>>> import numpy as np
>>> import numpy.linalg as la
>>> np.set_printoptions(suppress=True, linewidth=120)
>>> M = np.array([[1, 1, 2], [-1, -2, 1], [-1, -1, 0]])
>>> M[2] = M[1]
>>> M
array([[ 1,  1,  2],
       [-1, -2,  1],
       [-1, -2,  1]])
>>> B = M / np.sqrt((M ** 2).mean(axis=1, keepdims=True))
>>> B[1].round(3)
array([-0.707, -1.414,  0.707])
>>> np.round(M - M.mean(axis=1, keepdims=True), 3)
array([[-0.333, -0.333,  0.667],
       [-0.333, -1.333,  1.667],
       [-0.333, -1.333,  1.667]])
>>> la.matrix_rank(M - M.mean(axis=1, keepdims=True))
np.int64(2)
>>> X = np.load("arr.npy")
>>> X
array([[0, 0, 0, 0, 0],
       [0, 2, 0, 0, 0],
       [0, 0, 0, 0, 0],
       [0, 0, 0, 3, 0],
       [0, 0, 0, 0, 0]])
>>> np.round(la.norm(X, axis=0), 3)
array([0., 2., 0., 3., 0.])
>>> np.round(la.pinv(X), 3)
array([[0.   , 0.   , 0.   , 0.   , 0.   ],
       [0.   , 0.5  , 0.   , 0.   , 0.   ],
       [0.   , 0.   , 0.   , 0.   , 0.   ],
       [0.   , 0.   , 0.   , 0.333, 0.   ],
       [0.   , 0.   , 0.   , 0.   , 0.   ]])
>>> np.round(la.svd(X, compute_uv=False), 3)
array([3., 2., 0., 0., 0.])
>>> np.round(la.norm(X, 2) / la.norm(X), 3)
np.float64(0.832)
>>> np.argsort(-la.norm(X, axis=0).round(6), kind="stable")[:3]
array([3, 1, 0])
>>> la.matrix_rank(X, rtol=0.1)
np.int64(2)
>>> [round(float(x), 3) for x in la.svd(X, compute_uv=False)[:3]]
[3.0, 2.0, 0.0]
>>> round(float(la.det(2 * X)), 3), round(la.det(X), 3)
(0.0, np.float64(0.0))
>>> np.einsum("ii->", X)
np.int64(5)
>>> np.einsum("ij,ji->", X, X)
np.int64(13)
>>> round(float(la.det(X[::-1])), 3)
0.0
>>> evals, V = la.eigvalsh(X)
Traceback (most recent call last):
  File "<python-input-23>", line 1, in <module>
    evals, V = la.eigvalsh(X)
    ^^^^^^^^
ValueError: too many values to unpack (expected 2)
>>> evals, V = la.eigh(X)
>>> np.abs(V[:, -1]).round(6).argmax()
np.int64(3)
>>> np.round(la.eigvalsh(X + 2 * np.eye(5)), 3)
array([2., 2., 2., 4., 5.])
>>> V.T @ X @ V
array([[0., 0., 0., 0., 0.],
       [0., 0., 0., 0., 0.],
       [0., 0., 0., 0., 0.],
       [0., 0., 0., 2., 0.],
       [0., 0., 0., 0., 3.]])
>>> np.round(la.eigvalsh(X @ X), 3)
array([0., 0., 0., 4., 9.])
>>> np.round(la.svd(X, compute_uv=False), 3)
array([3., 2., 0., 0., 0.])
